In [1]: import numpy as np

In [2]: from numpy import linalg as LA

In [3]: np.set_printoptions(precision=1, suppress=True, linewidth=140)

In [4]: rd = lambda a: np.round(a, 1) + 0

In [5]: arr = np.load("mat.npy")

In [6]: rd(arr)
Out[6]: 
array([[ 0.3,  0. , -0.3, -0.3],
       [ 0. ,  0. ,  0. ,  0. ],
       [-0.3,  0. ,  0.4,  0.3],
       [-0.3,  0. ,  0.3,  0.3]])

In [7]: # equal to its transpose

In [8]: rd(arr @ LA.pinv(arr) @ arr)
Out[8]: 
array([[ 0.3,  0. , -0.3, -0.3],
       [ 0. ,  0. ,  0. ,  0. ],
       [-0.3,  0. ,  0.4,  0.3],
       [-0.3,  0. ,  0.3,  0.3]])

In [9]: rd(np.trace(LA.pinv(arr) @ arr))
Out[9]: np.float64(1.0)

In [10]: np.abs(np.diag(LA.qr(arr)[1])) > 1e-9
Out[10]: array([ True, False, False, False])

In [11]: np.allclose(arr[:-1].T @ LA.lstsq(arr[:-1].T, arr[-1])[0], arr[-1])
Out[11]: True

In [12]: rng = np.random.default_rng(250098)

In [13]: lab = rng.permutation(4)

In [14]: lab
Out[14]: array([1, 3, 2, 0])

In [15]: other = arr[lab][:, lab]

In [16]: rd(np.sort(np.abs(LA.eigvals(other))))
Out[16]: array([0., 0., 0., 1.])

In [17]: vals, V = LA.eigh(arr)

In [18]: x0 = np.array([0, 3, -1, 0])

In [19]: rd(np.abs(arr).sum(axis=1).max()), rd(np.abs(vals).max())
Out[19]: (np.float64(1.1), np.float64(1.0))

In [20]: rd(x0 @ arr @ x0)
Out[20]: np.float64(0.6)

In [21]: Uu, s, Vh = LA.svd(arr)

In [22]: rd(s)
Out[22]: array([1., 0., 0., 0.])

In [23]: other = Uu[:, :1] @ np.diag(s[:1]) @ Vh[:1]

In [24]: rd(LA.norm(arr - other) / LA.norm(arr))
Out[24]: np.float64(0.0)

In [25]: LA.matrix_rank(arr, rtol=0.05)
Out[25]: np.int64(1)

In [26]: proj = np.triu(np.array([[-2, 2, -3, 3], [1, 0, -2, -2], [-2, 1, 0, 0], [-2, 3, -1, 1]]), 1) + np.eye(4)

In [27]: other = proj @ arr @ LA.inv(proj)

In [28]: rd(np.trace(other)), rd(np.trace(arr))
Out[28]: (np.float64(1.0), np.float64(1.0))

In [29]: rd(LA.det(other))
Out[29]: np.float64(0.0)

In [30]: X = np.load("dump.npy")

In [31]: X
Out[31]: 
array([[ 2, -3, -2, -3,  3, -3,  3],
       [ 3, -1, -3,  3,  1, -1, -2],
       [ 1,  1, -1, -1, -2,  2, -2],
       [ 3,  0, -3,  2,  2,  1, -1],
       [ 2,  1, -2, -3,  2, -1,  2],
       [ 1, -1, -1, -2,  2, -3,  1],
       [ 3, -1, -3, -2,  1,  0,  3]])

In [32]: # looks like rank 6

In [33]: Uu, s, Vh = LA.svd(X)

In [34]: V = Vh[:(s > 1e-8).sum()]

In [35]: x0 = X[6] + 5 * X[4] + rng.integers(2) * np.eye(7)[0]

In [36]: x0
Out[36]: array([ 13.,   4., -13., -17.,  11.,  -5.,  13.])

In [37]: LA.matrix_rank(np.vstack([X, x0]))
Out[37]: np.int64(6)

In [38]: r = LA.matrix_rank(X)

In [39]: r
Out[39]: np.int64(6)

In [40]: null = LA.svd(X)[2][r:].T

In [41]: rd(X @ null)
Out[41]: 
array([[0.],
       [0.],
       [0.],
       [0.],
       [0.],
       [0.],
       [0.]])

In [42]: [int(LA.matrix_rank(X[:, :j + 1])) for j in range(7)]
Out[42]: [1, 2, 2, 3, 4, 5, 6]

In [43]: null.shape
Out[43]: (7, 1)

In [44]: [int(LA.matrix_rank(X[:i])) for i in range(1, len(X) + 1)]
Out[44]: [1, 2, 3, 4, 5, 6, 6]

In [45]: rd(null @ null.T)
Out[45]: 
array([[0.5, 0. , 0.5, 0. , 0. , 0. , 0. ],
       [0. , 0. , 0. , 0. , 0. , 0. , 0. ],
       [0.5, 0. , 0.5, 0. , 0. , 0. , 0. ],
       [0. , 0. , 0. , 0. , 0. , 0. , 0. ],
       [0. , 0. , 0. , 0. , 0. , 0. , 0. ],
       [0. , 0. , 0. , 0. , 0. , 0. , 0. ],
       [0. , 0. , 0. , 0. , 0. , 0. , 0. ]])

In [46]: [round(float(x), 1) for x in LA.svd(X, compute_uv=False)[:3]]
Out[46]: [11.0, 7.5, 4.7]

In [47]: rd(LA.norm(X, 2) / LA.norm(X))
Out[47]: np.float64(0.8)

In [48]: np.argsort(-LA.norm(X, axis=0).round(6), kind="stable")[:3]
Out[48]: array([3, 0, 2])

In [49]: LA.cond(X) > 100
Out[49]: np.True_

In [50]: G = X.T @ X

In [51]: LA.matrix_rank(G)
Out[51]: np.int64(6)

In [52]: np.allclose(G, G.T)
Out[52]: True

In [53]: x0 = np.array([-8, -9, -3, -2, 9, -6, -5])

In [54]: np.einsum("ij,j->i", X, x0)
Out[54]: array([ 53,  13, -32,  -2,   1,  39,  -8])

In [55]: X @ (2 * x0)
Out[55]: array([106,  26, -64,  -4,   2,  78, -16])

In [56]: (X * x0).sum(axis=1)
Out[56]: array([ 53,  13, -32,  -2,   1,  39,  -8])

In [57]: np.sign((X @ x0).round(6))
Out[57]: array([ 1,  1, -1, -1,  1,  1, -1])
